$ python3 -q
>>> import numpy as np
>>> np.set_printoptions(precision=2, suppress=True, linewidth=200, legacy="1.25")
>>> arr = np.loadtxt("case19.csv", delimiter=",")
>>> print(arr)
[[ 1.53 -3.69 -2.74  1.24]
 [ 2.44  3.86 -1.45 -1.44]
 [-3.33  0.47  3.7  -0.04]
 [-0.04  4.53  1.4  -1.58]
 [-3.33  0.47  3.7  -0.04]
 [ 3.35  2.04 -2.98 -0.83]
 [ 3.3  -0.59 -3.71  0.09]
 [ 3.47  1.2  -3.35 -0.54]
 [-2.65  2.26  3.52 -0.7 ]
 [-3.41  0.01  3.66  0.12]
 [-3.46 -0.42  3.58  0.27]
 [ 2.78  3.43 -1.95 -1.3 ]]
>>> Uu, sig, Vh = np.linalg.svd(arr)
>>> vecs = Vh[:(sig > 1e-8).sum()]
>>> rng = np.random.default_rng(13409)
>>> vec = arr[8] + -1 * arr[7] + rng.integers(2) * np.eye(4)[0]
>>> print(vec)
[-6.11  1.07  6.87 -0.16]
>>> np.allclose(vecs.T @ vecs @ vec, vec)
True
>>> np.linalg.matrix_rank(np.vstack([arr, vec]))
2
>>> np.diag(vecs.T @ vecs)
array([0.48, 0.86, 0.55, 0.11])
>>> idx = arr[:, 2] > np.median(arr[:, 2])
>>> r0 = arr[idx].mean(axis=0) - arr[~idx].mean(axis=0)
>>> idx.astype(int)
array([0, 0, 1, 1, 1, 0, 0, 0, 1, 1, 1, 0])
>>> np.argsort(-np.abs(r0).round(6), kind="stable")
array([2, 0, 1, 3])
>>> print(np.linalg.cond(arr) > 100)
True
>>> np.argsort(-np.linalg.norm(arr, axis=0).round(6), kind="stable")[:3]
array([2, 0, 1])
>>> r = np.linalg.matrix_rank(arr)
>>> r
2
>>> ns = np.linalg.svd(arr)[2][r:].T
>>> [int(np.linalg.matrix_rank(arr[:i])) for i in range(1, len(arr) + 1)]
[1, 2, 2, 2, 2, 2, 2, 2, 2, 2, 2, 2]
>>> [int(np.linalg.matrix_rank(arr[:, :j + 1])) for j in range(4)]
[1, 2, 2, 2]
>>> Ac = arr - arr.mean(axis=0)
>>> vecs = np.linalg.svd(Ac)[2][:2]
>>> Y = Ac - Ac @ vecs.T @ vecs
>>> np.diag(vecs.T @ vecs)
array([0.48, 0.86, 0.55, 0.11])
>>> mat = np.load("test10.npy")
>>> print(mat)
[[ 0.42 -0.18 -0.11 -0.44 -0.03]
 [-0.18  0.25 -0.11  0.19 -0.33]
 [-0.11 -0.11  0.18  0.12  0.32]
 [-0.44  0.19  0.12  0.47  0.04]
 [-0.03 -0.33  0.32  0.04  0.68]]
>>> Uu, sig, Vh = np.linalg.svd(mat)
>>> sig.round(2) + 0
array([1., 1., 0., 0., 0.])
>>> np.argmax(sig[:-1] / (sig[1:] + 1e-6)) + 1
2
>>> Y = Uu[:, :2] @ np.diag(sig[:2]) @ Vh[:2]
>>> np.linalg.matrix_rank(Y)
2
>>> np.linalg.matrix_power(mat, 4)
array([[ 0.42, -0.18, -0.11, -0.44, -0.03],
       [-0.18,  0.25, -0.11,  0.19, -0.33],
       [-0.11, -0.11,  0.18,  0.12,  0.32],
       [-0.44,  0.19,  0.12,  0.47,  0.04],
       [-0.03, -0.33,  0.32,  0.04,  0.68]])
>>> (mat + mat.T) / 2
array([[ 0.42, -0.18, -0.11, -0.44, -0.03],
       [-0.18,  0.25, -0.11,  0.19, -0.33],
       [-0.11, -0.11,  0.18,  0.12,  0.32],
       [-0.44,  0.19,  0.12,  0.47,  0.04],
       [-0.03, -0.33,  0.32,  0.04,  0.68]])
>>> np.round(np.abs(np.linalg.eigvals(mat)).max(), 2)
1.0
>>> round(np.linalg.det(mat), 2)
0.0
>>> W0 = np.array([[15, -15, -3, 20, -20, -4],
...     [-9, -18, -9, -12, -24, -12],
...     [-12, 27, 9, -16, 36, 12],
...     [0, 0, 0, 10, -10, -2],
...     [0, 0, 0, -6, -12, -6],
...     [0, 0, 0, -8, 18, 6]])
>>> np.argsort(-np.linalg.norm(W0, axis=0).round(6), kind="stable")[:3]
array([4, 1, 3])
>>> np.linalg.matrix_rank(W0, rtol=0.1)
3
>>> round(float(np.linalg.norm(W0, 2) / np.linalg.norm(W0)), 2)
0.89
>>> vec = np.array([1, 2, 0, 3, 3, 3])
>>> target = W0 @ vec
>>> b, lr = np.zeros(6), 1 / np.linalg.norm(W0, 2) ** 2
>>> for i in range(250):
...     b -= lr * W0.T @ (W0 @ b - target)
...     if i % 50 == 0: print(i, round(np.linalg.norm(W0 @ b - target), 2))
... 
0 111.69
50 4.85
100 2.98
150 1.84
200 1.16
>>> round(float(np.linalg.cond(W0)), 2)
539.61
>>> print(b)
[0.92 1.67 0.87 3.14 3.39 2.01]
>>> r0 = np.array([-3, -7, -5])
>>> np.correlate(W0[5], W0[0], "full")
array([   0,    0,    0,   32,   88, -544,  264,  186, -408,  180,   90])
>>> print(np.array([np.convolve(row, r0, "same") for row in W0]))
[[ -60   39   36  -65   52  128]
 [ 117  198  189  201  264  204]
 [   3 -156 -150  -41 -208 -264]
 [   0    0  -30  -40   26   64]
 [   0    0   18   78  132  102]
 [   0    0   24    2 -104 -132]]
>>> print(np.polyval(r0, W0[5]))
[   -5    -5    -5  -141 -1103  -155]
>>> def softmax(z):
...     e = np.exp(z - z.max(axis=-1, keepdims=True))
...     return e / e.sum(axis=-1, keepdims=True)
... 
>>> print(np.round(softmax(10 * W0[0]), 2) + 0)
[0. 0. 0. 1. 0. 0.]
>>> scores = W0 @ W0.T / np.sqrt(6)
>>> np.round(softmax(scores), 2) + 0
array([[1., 0., 0., 0., 0., 0.],
       [0., 1., 0., 0., 0., 0.],
       [0., 0., 1., 0., 0., 0.],
       [1., 0., 0., 0., 0., 0.],
       [0., 1., 0., 0., 0., 0.],
       [0., 0., 1., 0., 0., 0.]])
>>> q, R = np.linalg.qr(W0)
>>> np.abs(np.diag(R))
array([21.21, 30.74,  0.37, 14.14, 20.5 ,  0.25])
>>> print(q.shape, R.shape)
(6, 6) (6, 6)
>>> q
array([[-0.71, -0.07,  0.7 ,  0.  ,  0.  ,  0.  ],
       [ 0.42, -0.84,  0.34,  0.  ,  0.  ,  0.  ],
       [ 0.57,  0.54,  0.62,  0.  ,  0.  ,  0.  ],
       [-0.  ,  0.  , -0.  , -0.71, -0.07,  0.7 ],
       [-0.  ,  0.  , -0.  ,  0.42, -0.84,  0.34],
       [-0.  ,  0.  , -0.  ,  0.57,  0.54,  0.62]])
>>> round(np.trace(q @ q.T), 2)
6.0
>>> np.allclose(R.T @ R, W0.T @ W0)
True
>>> round(abs(R[0, 0]), 2), np.round(np.linalg.norm(W0[:, 0]), 2)
(21.21, 21.21)
>>> data = np.loadtxt("out6.csv", delimiter=",")
>>> print(data)
[[ 3.  2.  0.  0.]
 [-3.  5.  0.  0.]
 [ 0.  0.  3.  2.]
 [ 0.  0. -3.  5.]]
>>> # splits into 2 blocks
>>> gram = data.T @ data
>>> print(np.linalg.matrix_rank(gram))
4
>>> np.linalg.svd(data, compute_uv=False) ** 2
array([34.05, 34.05, 12.95, 12.95])
>>> print(np.diag(gram))
[18. 29. 18. 29.]
>>> print(np.allclose(gram, gram.T))
True
>>> (data @ data.T).shape
(4, 4)
>>> X = np.load("m.npy")
>>> X
array([[-8., -1.,  0.],
       [-1.,  5., -1.],
       [ 0., -1.,  4.]])
>>> # symmetric, so the eigenvalues are real
>>> idx = rng.permutation(3)
>>> Y = X[:, idx] * rng.choice([-1, 1], 3)
>>> Y
array([[-8., -1., -0.],
       [-1.,  5.,  1.],
       [ 0., -1., -4.]])
>>> Uu, _, Vh = np.linalg.svd(X.T @ Y)
>>> np.round(np.linalg.lstsq(X, Y)[0], 2) + 0
array([[ 1.,  0.,  0.],
       [ 0.,  1.,  0.],
       [ 0.,  0., -1.]])
